$ python3 -q
>>> import numpy as np
>>> import numpy.linalg as la
>>> np.set_printoptions(precision=2, suppress=True, linewidth=100)
>>> tidy = lambda a: np.round(a, 2) + 0
>>> W0 = np.loadtxt("data.csv", delimiter=",")
>>> W0
array([[2., 2., 0., 0., 0., 0., 0., 0., 0., 0., 0.],
       [2., 3., 2., 0., 0., 0., 0., 0., 0., 0., 0.],
       [0., 2., 0., 2., 0., 0., 0., 0., 0., 0., 0.],
       [0., 0., 2., 0., 2., 0., 0., 0., 0., 0., 0.],
       [0., 0., 0., 2., 3., 2., 0., 0., 0., 0., 0.],
       [0., 0., 0., 0., 2., 0., 2., 0., 0., 0., 0.],
       [0., 0., 0., 0., 0., 2., 1., 2., 0., 0., 0.],
       [0., 0., 0., 0., 0., 0., 2., 3., 2., 0., 0.],
       [0., 0., 0., 0., 0., 0., 0., 2., 1., 2., 0.],
       [0., 0., 0., 0., 0., 0., 0., 0., 2., 2., 2.],
       [0., 0., 0., 0., 0., 0., 0., 0., 0., 2., 2.]])
>>> u, v = W0[8], W0[1]
>>> u @ v
np.float64(0.0)
>>> p = (u @ v) / (u @ u) * u
>>> np.outer(u, v)
array([[0., 0., 0., 0., 0., 0., 0., 0., 0., 0., 0.],
       [0., 0., 0., 0., 0., 0., 0., 0., 0., 0., 0.],
       [0., 0., 0., 0., 0., 0., 0., 0., 0., 0., 0.],
       [0., 0., 0., 0., 0., 0., 0., 0., 0., 0., 0.],
       [0., 0., 0., 0., 0., 0., 0., 0., 0., 0., 0.],
       [0., 0., 0., 0., 0., 0., 0., 0., 0., 0., 0.],
       [0., 0., 0., 0., 0., 0., 0., 0., 0., 0., 0.],
       [4., 6., 4., 0., 0., 0., 0., 0., 0., 0., 0.],
       [2., 3., 2., 0., 0., 0., 0., 0., 0., 0., 0.],
       [4., 6., 4., 0., 0., 0., 0., 0., 0., 0., 0.],
       [0., 0., 0., 0., 0., 0., 0., 0., 0., 0., 0.]])
>>> v - p
array([2., 3., 2., 0., 0., 0., 0., 0., 0., 0., 0.])
>>> p
array([0., 0., 0., 0., 0., 0., 0., 0., 0., 0., 0.])
>>> A = np.load("layer15.npy")
>>> A
array([[ 0,  0,  0,  0,  0,  0,  1,  0, -3],
       [-3,  0,  0,  0,  0,  0,  0,  0,  0],
       [ 0,  0,  1, -4, -6,  3,  0,  0,  0],
       [-1,  0,  0, -8,  0,  0,  8,  0,  0],
       [ 0,  0, -9,  0,  0,  0,  0,  0, -1],
       [-2,  0,  0,  0,  0,  0,  9,  1, -2],
       [ 6,  0, -6,  0,  0,  0,  0, -2,  0],
       [ 0,  0, -4,  0,  0, -2,  9,  0, -4],
       [ 0,  0,  0,  0,  0,  0,  0,  6,  0]])
>>> u = np.array([-2, 0, -1])
>>> np.array([np.convolve(row, u, "same") for row in A])
array([[  0,   0,   0,   0,   0,  -2,   0,   5,   0],
       [  0,   3,   0,   0,   0,   0,   0,   0,   0],
       [  0,  -2,   8,  11,  -2,   6,  -3,   0,   0],
       [  0,   1,  16,   0,   8, -16,   0,  -8,   0],
       [  0,  18,   0,   9,   0,   0,   0,   2,   0],
       [  0,   2,   0,   0,   0, -18,  -2,  -5,  -1],
       [  0,   6,   0,   6,   0,   0,   4,   0,   2],
       [  0,   8,   0,   4,   4, -18,   2,  -1,   0],
       [  0,   0,   0,   0,   0,   0, -12,   0,  -6]])
>>> np.convolve(A[4], u)
array([ 0,  0, 18,  0,  9,  0,  0,  0,  2,  0,  1])
>>> np.cross(A[4, :3], A[6, :3])
array([  0, -54,   0])
>>> np.polyval(u, A[4])
array([  -1,   -1, -163,   -1,   -1,   -1,   -1,   -1,   -3])
>>> theta = np.radians(30)
>>> Rm = np.eye(9)
>>> Rm[4, 4] = Rm[1, 1] = np.cos(theta)
>>> Rm[4, 1], Rm[1, 4] = -np.sin(theta), np.sin(theta)
>>> tidy(Rm)
array([[ 1.  ,  0.  ,  0.  ,  0.  ,  0.  ,  0.  ,  0.  ,  0.  ,  0.  ],
       [ 0.  ,  0.87,  0.  ,  0.  ,  0.5 ,  0.  ,  0.  ,  0.  ,  0.  ],
       [ 0.  ,  0.  ,  1.  ,  0.  ,  0.  ,  0.  ,  0.  ,  0.  ,  0.  ],
       [ 0.  ,  0.  ,  0.  ,  1.  ,  0.  ,  0.  ,  0.  ,  0.  ,  0.  ],
       [ 0.  , -0.5 ,  0.  ,  0.  ,  0.87,  0.  ,  0.  ,  0.  ,  0.  ],
       [ 0.  ,  0.  ,  0.  ,  0.  ,  0.  ,  1.  ,  0.  ,  0.  ,  0.  ],
       [ 0.  ,  0.  ,  0.  ,  0.  ,  0.  ,  0.  ,  1.  ,  0.  ,  0.  ],
       [ 0.  ,  0.  ,  0.  ,  0.  ,  0.  ,  0.  ,  0.  ,  1.  ,  0.  ],
       [ 0.  ,  0.  ,  0.  ,  0.  ,  0.  ,  0.  ,  0.  ,  0.  ,  1.  ]])
>>> out = A @ Rm.T
>>> tidy(la.svd(A, compute_uv=False)), tidy(la.svd(out, compute_uv=False))
(array([16.62, 12.34,  9.  ,  6.36,  5.25,  5.05,  2.6 ,  1.15,  0.  ]), array([16.62, 12.34,  9.  ,  6.36,  5.25,  5.05,  2.6 ,  1.15,  0.  ]))
>>> tidy(out)
array([[ 0. ,  0. ,  0. ,  0. ,  0. ,  0. ,  1. ,  0. , -3. ],
       [-3. ,  0. ,  0. ,  0. ,  0. ,  0. ,  0. ,  0. ,  0. ],
       [ 0. , -3. ,  1. , -4. , -5.2,  3. ,  0. ,  0. ,  0. ],
       [-1. ,  0. ,  0. , -8. ,  0. ,  0. ,  8. ,  0. ,  0. ],
       [ 0. ,  0. , -9. ,  0. ,  0. ,  0. ,  0. ,  0. , -1. ],
       [-2. ,  0. ,  0. ,  0. ,  0. ,  0. ,  9. ,  1. , -2. ],
       [ 6. ,  0. , -6. ,  0. ,  0. ,  0. ,  0. , -2. ,  0. ],
       [ 0. ,  0. , -4. ,  0. ,  0. , -2. ,  9. ,  0. , -4. ],
       [ 0. ,  0. ,  0. ,  0. ,  0. ,  0. ,  0. ,  6. ,  0. ]])
>>> np.allclose(A @ A.T, out @ out.T)
True
>>> np.allclose(la.norm(A, axis=1), la.norm(out, axis=1))
True
>>> tidy(np.abs(out - A).max(axis=0))
array([0. , 3. , 0. , 0. , 0.8, 0. , 0. , 0. , 0. ])
>>> out = np.array([[1, 1, -1],
...     [-2, 0, -1],
...     [2, -2, -1],
...     [0, -2, -1],
...     [0, 2, 2],
...     [0, 1, 1],
...     [2, 0, 2],
...     [2, 2, -2],
...     [-2, -2, 1]])
>>> out.T @ A.T
array([[  8,  -3,   2,  15, -16,  22, -10,  18,  12],
       [  6,  -3,  -3,  15,  20,   4,  14,  14,  12],
       [ -1,   3,  -6,  25,   8,  16,   4,  16, -12]])
>>> np.einsum("ij,ij->i", A, A)
array([ 10,   9,  62, 129,  82,  90,  76, 117,  36])
>>> la.matrix_rank(np.vstack([A, out.T]))
np.int64(9)
>>> la.matrix_rank(A @ out)
np.int64(3)
>>> A @ out
array([[  8,   6,  -1],
       [ -3,  -3,   3],
       [  2,  -3,  -6],
       [ 15,  15,  25],
       [-16,  20,   8],
       [ 22,   4,  16],
       [-10,  14,   4],
       [ 18,  14,  16],
       [ 12,  12, -12]])
>>> np.einsum("ik,kj->ij", A, out)
array([[  8,   6,  -1],
       [ -3,  -3,   3],
       [  2,  -3,  -6],
       [ 15,  15,  25],
       [-16,  20,   8],
       [ 22,   4,  16],
       [-10,  14,   4],
       [ 18,  14,  16],
       [ 12,  12, -12]])
>>> np.argsort(-la.norm(A, axis=0).round(6), kind="stable")[:3]
array([6, 2, 3])
>>> [round(float(x), 2) for x in la.svd(A, compute_uv=False)[:3]]
[16.62, 12.34, 9.0]
>>> rng = np.random.default_rng(74976)
>>> out = A + rng.integers(-2, 3, (9, 8)) @ rng.integers(-2, 3, (8, 9))
>>> out
array([[ -2,  -3,   2,  -5,   5,   3,   1,   1,  -2],
       [ -8,   7,  -2,   4,  -9,   0,   3,  -2,  -7],
       [ -3,   7,  -9,  -7, -12,   5,   3,   8,  -9],
       [ -9,   1,  11,  -4,   8,  -4,   3,  -2,  -2],
       [ -8,   5, -20,  -1,  -9,   1,   9,   0, -11],
       [-16,   2, -12,  -5,  -7,  -3,   7,  12, -14],
       [ -1,  -4,  -9,   5,   6,  -7,   0,   0,  -5],
       [  3,  -9,   1,   0,   2,   0,   5,  -2,  -2],
       [ -8,  -4,  -8,  -4,  -3,  -2,  -4,  15,  -7]])
>>> la.matrix_rank(out - A, tol=1e-8)
np.int64(8)
>>> out - A
array([[ -2,  -3,   2,  -5,   5,   3,   0,   1,   1],
       [ -5,   7,  -2,   4,  -9,   0,   3,  -2,  -7],
       [ -3,   7, -10,  -3,  -6,   2,   3,   8,  -9],
       [ -8,   1,  11,   4,   8,  -4,  -5,  -2,  -2],
       [ -8,   5, -11,  -1,  -9,   1,   9,   0, -10],
       [-14,   2, -12,  -5,  -7,  -3,  -2,  11, -12],
       [ -7,  -4,  -3,   5,   6,  -7,   0,   2,  -5],
       [  3,  -9,   5,   0,   2,   2,  -4,  -2,   2],
       [ -8,  -4,  -8,  -4,  -3,  -2,  -4,   9,  -7]])
>>> np.abs(out - A).sum(axis=1)
array([22, 39, 51, 45, 54, 68, 39, 29, 49])
>>> data = np.loadtxt("run17.csv", delimiter=",")
>>> data
array([[ 8., -1.,  4., -5.,  9.,  5.,  1., -1., -6.],
       [ 8., -1.,  4., -5.,  9.,  5.,  1., -1., -6.],
       [10.,  1.,  6., -3., 11.,  7.,  3.,  1., -4.],
       [ 9.,  0.,  5., -4., 10.,  6.,  2.,  0., -5.],
       [ 9.,  0.,  5., -4., 10.,  6.,  2.,  0., -5.],
       [ 8., -1.,  4., -5.,  9.,  5.,  1., -1., -6.],
       [10.,  1.,  6., -3., 11.,  7.,  3.,  1., -4.],
       [ 8., -1.,  4., -5.,  9.,  5.,  1., -1., -6.]])
>>> la.matrix_rank(data, rtol=0.1)
np.int64(2)
>>> np.argsort(-la.norm(data, axis=0).round(6), kind="stable")[:3]
array([4, 0, 5])
>>> tidy(la.norm(data, 2) / la.norm(data))
np.float64(0.99)
>>> [round(float(x), 2) for x in la.svd(data, compute_uv=False)[:3]]
[47.09, 6.38, 0.0]
>>> out = data + rng.integers(-2, 3, (8, 2)) @ rng.integers(-2, 3, (2, 9))
>>> out
array([[ 10.,  -6.,   2.,   1.,  10.,   8.,   5.,   2.,  -9.],
       [ 10.,   0.,   2.,  -7.,   8.,   6.,  -1.,   0.,  -7.],
       [ 10.,  -2.,   6.,   1.,  12.,   8.,   6.,   2.,  -5.],
       [  7.,   5.,   7., -10.,   9.,   3.,  -2.,  -3.,  -2.],
       [  5.,  -2.,   9.,   0.,  12.,   4.,   6.,  -2.,  -3.],
       [ 12.,  -5.,   0.,  -1.,   9.,   9.,   3.,   3., -10.],
       [ 12.,   5.,   4.,  -9.,   9.,   7.,  -2.,   1.,  -4.],
       [ 12.,  -2.,   0.,  -5.,   8.,   8.,   0.,   2.,  -9.]])
>>> tidy(la.svd(out - data, compute_uv=False))
array([20.45, 14.76,  0.  ,  0.  ,  0.  ,  0.  ,  0.  ,  0.  ])
>>> out - data
array([[ 2., -5., -2.,  6.,  1.,  3.,  4.,  3., -3.],
       [ 2.,  1., -2., -2., -1.,  1., -2.,  1., -1.],
       [ 0., -3.,  0.,  4.,  1.,  1.,  3.,  1., -1.],
       [-2.,  5.,  2., -6., -1., -3., -4., -3.,  3.],
       [-4., -2.,  4.,  4.,  2., -2.,  4., -2.,  2.],
       [ 4., -4., -4.,  4.,  0.,  4.,  2.,  4., -4.],
       [ 2.,  4., -2., -6., -2.,  0., -5.,  0.,  0.],
       [ 4., -1., -4.,  0., -1.,  3., -1.,  3., -3.]])
>>> np.abs(out - data).sum(axis=1)
array([29., 13., 14., 29., 26., 30., 21., 20.])
>>> left, sig, Vt = la.svd(out)
>>> V = Vt[:(sig > 1e-8).sum()]
>>> x = out[5] + 3 * out[3] + rng.integers(2) * np.eye(9)[6]
>>> x
array([ 33.,  10.,  21., -31.,  36.,  18.,  -2.,  -6., -16.])
>>> np.allclose(V.T @ V @ x, x)
False
>>> la.matrix_rank(np.vstack([out, x]))
np.int64(5)
>>> left, sig, Vt = la.svd(data)
>>> V = Vt[:(sig > 1e-8).sum()]
>>> x = data[3] + 5 * data[5] + rng.integers(2) * np.eye(9)[2]
>>> x
array([ 49.,  -5.,  25., -29.,  55.,  31.,   7.,  -5., -35.])
>>> la.matrix_rank(np.vstack([data, x]))
np.int64(2)
>>> tidy(la.norm(x - V.T @ V @ x))
np.float64(0.0)
>>> tidy(np.diag(V.T @ V))
array([0.29, 0.14, 0.14, 0.3 , 0.35, 0.16, 0.11, 0.14, 0.36])
>>> np.allclose(data[:-1].T @ la.lstsq(data[:-1].T, data[-1])[0], data[-1])
True
>>> np.unique(data.round(6), axis=0).shape
(3, 9)
>>> feats = np.load("test17.npy")
>>> tidy(feats)
array([[  7.56, -19.23, -11.72,   5.75,  19.29,  -2.08, -19.18,  13.37, -21.2 ,  21.2 ,   0.05,
        -11.45],
       [  5.71, -15.88, -10.46,   4.69,  16.17,  -2.38, -15.59,  10.65, -17.72,  17.72,   0.29,
         -9.1 ],
       [  5.07, -14.69, -10.  ,   4.33,  15.07,  -2.46, -14.32,   9.69, -16.48,  16.48,   0.37,
         -8.28],
       [  3.44, -11.5 ,  -8.65,   3.36,  12.09,  -2.61, -10.91,   7.17, -13.14,  13.14,   0.59,
         -6.12],
       [  3.33, -11.28,  -8.56,   3.29,  11.89,  -2.61, -10.67,   7.  , -12.91,  12.91,   0.61,
         -5.98],
       [  2.93, -10.46,  -8.19,   3.05,  11.12,  -2.63,  -9.81,   6.37, -12.05,  12.05,   0.66,
         -5.44],
       [  2.92, -10.43,  -8.17,   3.04,  11.09,  -2.63,  -9.77,   6.34, -12.01,  12.01,   0.66,
         -5.42],
       [  1.92,  -8.25,  -7.13,   2.41,   9.05,  -2.61,  -7.46,   4.69,  -9.71,   9.71,   0.79,
         -4.03],
       [  1.2 ,  -6.56,  -6.25,   1.94,   7.45,  -2.52,  -5.68,   3.44,  -7.9 ,   7.9 ,   0.89,
         -2.99],
       [  0.95,  -5.93,  -5.89,   1.77,   6.85,  -2.47,  -5.01,   2.98,  -7.22,   7.22,   0.92,
         -2.61],
       [ -0.13,  -2.41,  -3.54,   0.85,   3.41,  -1.84,  -1.42,   0.64,  -3.33,   3.33,   0.99,
         -0.72],
       [ -0.15,  -2.31,  -3.46,   0.83,   3.3 ,  -1.81,  -1.32,   0.58,  -3.22,   3.22,   0.99,
         -0.67],
       [ -0.25,  -1.73,  -2.94,   0.69,   2.7 ,  -1.6 ,  -0.77,   0.26,  -2.54,   2.54,   0.96,
         -0.41],
       [ -0.27,  -1.53,  -2.75,   0.64,   2.48,  -1.51,  -0.58,   0.15,  -2.3 ,   2.3 ,   0.95,
         -0.33],
       [ -0.29,  -1.18,  -2.39,   0.55,   2.09,  -1.34,  -0.27,  -0.01,  -1.88,   1.88,   0.91,
         -0.2 ],
       [ -0.25,  -0.48,  -1.48,   0.37,   1.23,  -0.86,   0.26,  -0.25,  -0.98,   0.98,   0.74,
          0.  ],
       [ -0.23,  -0.41,  -1.35,   0.35,   1.12,  -0.79,   0.3 ,  -0.26,  -0.87,   0.87,   0.71,
          0.02],
       [ -0.22,  -0.38,  -1.29,   0.34,   1.07,  -0.76,   0.32,  -0.27,  -0.82,   0.82,   0.69,
          0.02],
       [ -0.21,  -0.34,  -1.22,   0.32,   1.01,  -0.72,   0.33,  -0.27,  -0.77,   0.77,   0.67,
          0.03],
       [ -0.21,  -0.33,  -1.21,   0.32,   1.  ,  -0.71,   0.34,  -0.27,  -0.76,   0.76,   0.67,
          0.03],
       [ -0.16,  -0.21,  -0.96,   0.27,   0.8 ,  -0.56,   0.37,  -0.27,  -0.57,   0.57,   0.58,
          0.04],
       [ -0.13,  -0.15,  -0.81,   0.24,   0.68,  -0.47,   0.37,  -0.25,  -0.46,   0.46,   0.52,
          0.04],
       [ -0.12,  -0.14,  -0.77,   0.24,   0.65,  -0.45,   0.37,  -0.24,  -0.44,   0.44,   0.51,
          0.04],
       [ -0.1 ,  -0.11,  -0.66,   0.21,   0.56,  -0.38,   0.35,  -0.23,  -0.37,   0.37,   0.46,
          0.03],
       [ -0.1 ,  -0.1 ,  -0.64,   0.21,   0.54,  -0.37,   0.35,  -0.22,  -0.35,   0.35,   0.45,
          0.03],
       [ -0.08,  -0.08,  -0.58,   0.19,   0.5 ,  -0.33,   0.33,  -0.21,  -0.32,   0.32,   0.41,
          0.03],
       [ -0.06,  -0.05,  -0.44,   0.16,   0.38,  -0.25,   0.29,  -0.17,  -0.23,   0.23,   0.34,
          0.02],
       [ -0.14,  -0.03,   0.37,  -0.31,  -0.51,   0.11,  -0.57,   0.21,   0.21,  -0.21,  -0.54,
          0.09],
       [ -0.17,  -0.03,   0.39,  -0.35,  -0.56,   0.11,  -0.62,   0.23,   0.23,  -0.23,  -0.59,
          0.1 ],
       [ -1.42,   0.13,   0.45,  -1.36,  -1.87,  -0.48,  -1.6 ,   0.09,   0.79,  -0.79,  -1.74,
          0.99],
       [ -1.72,   0.21,   0.41,  -1.57,  -2.13,  -0.65,  -1.71,   0.  ,   0.92,  -0.92,  -1.92,
          1.21],
       [ -1.77,   0.23,   0.4 ,  -1.61,  -2.18,  -0.68,  -1.73,  -0.02,   0.94,  -0.94,  -1.95,
          1.26],
       [ -1.89,   0.26,   0.39,  -1.68,  -2.28,  -0.75,  -1.76,  -0.06,   0.99,  -0.99,  -2.02,
          1.34],
       [ -1.97,   0.28,   0.37,  -1.73,  -2.34,  -0.8 ,  -1.78,  -0.09,   1.03,  -1.03,  -2.06,
          1.41],
       [ -2.  ,   0.29,   0.37,  -1.75,  -2.37,  -0.81,  -1.79,  -0.1 ,   1.04,  -1.04,  -2.08,
          1.43],
       [ -2.23,   0.36,   0.33,  -1.9 ,  -2.56,  -0.95,  -1.84,  -0.19,   1.15,  -1.15,  -2.2 ,
          1.61],
       [ -2.58,   0.47,   0.27,  -2.13,  -2.85,  -1.15,  -1.9 ,  -0.34,   1.31,  -1.31,  -2.38,
          1.88],
       [ -3.03,   0.63,   0.19,  -2.41,  -3.22,  -1.42,  -1.96,  -0.54,   1.53,  -1.53,  -2.59,
          2.23],
       [ -5.05,   1.44,  -0.21,  -3.62,  -4.83,  -2.63,  -1.96,  -1.54,   2.53,  -2.53,  -3.4 ,
          3.84],
       [ -6.98,   2.32,  -0.61,  -4.74,  -6.36,  -3.8 ,  -1.73,  -2.63,   3.56,  -3.56,  -4.05,
          5.43],
       [ -8.22,   2.92,  -0.87,  -5.44,  -7.35,  -4.55,  -1.5 ,  -3.36,   4.25,  -4.25,  -4.42,
          6.46],
       [ -9.58,   3.62,  -1.15,  -6.2 ,  -8.42,  -5.37,  -1.19,  -4.19,   5.02,  -5.02,  -4.81,
          7.59],
       [ -9.72,   3.69,  -1.19,  -6.28,  -8.54,  -5.45,  -1.15,  -4.28,   5.11,  -5.11,  -4.85,
          7.71],
       [-10.28,   3.98,  -1.3 ,  -6.59,  -8.98,  -5.79,  -1.01,  -4.63,   5.43,  -5.43,  -5.  ,
          8.18],
       [-12.19,   5.01,  -1.69,  -7.64, -10.5 ,  -6.94,  -0.48,  -5.86,   6.56,  -6.56,  -5.49,
          9.8 ],
       [-12.27,   5.05,  -1.71,  -7.69, -10.56,  -6.99,  -0.45,  -5.91,   6.61,  -6.61,  -5.51,
          9.86],
       [-13.23,   5.59,  -1.9 ,  -8.21, -11.33,  -7.57,  -0.15,  -6.54,   7.18,  -7.18,  -5.74,
         10.68],
       [-14.65,   6.39,  -2.19,  -8.99, -12.46,  -8.42,   0.32,  -7.48,   8.05,  -8.05,  -6.07,
         11.9 ],
       [-15.81,   7.05,  -2.42,  -9.61, -13.39,  -9.12,   0.72,  -8.27,   8.76,  -8.76,  -6.34,
         12.89],
       [-20.39,   9.77,  -3.31, -12.07, -17.07, -11.85,   2.47, -11.43,  11.65, -11.65,  -7.3 ,
         16.85],
       [-20.91,  10.09,  -3.41, -12.35, -17.5 , -12.16,   2.69, -11.8 ,  11.99, -11.99,  -7.4 ,
         17.3 ]])
>>> dist = la.norm(feats[:, None] - feats[None], axis=-1)
>>> la.matrix_rank(dist ** 2)
np.int64(5)
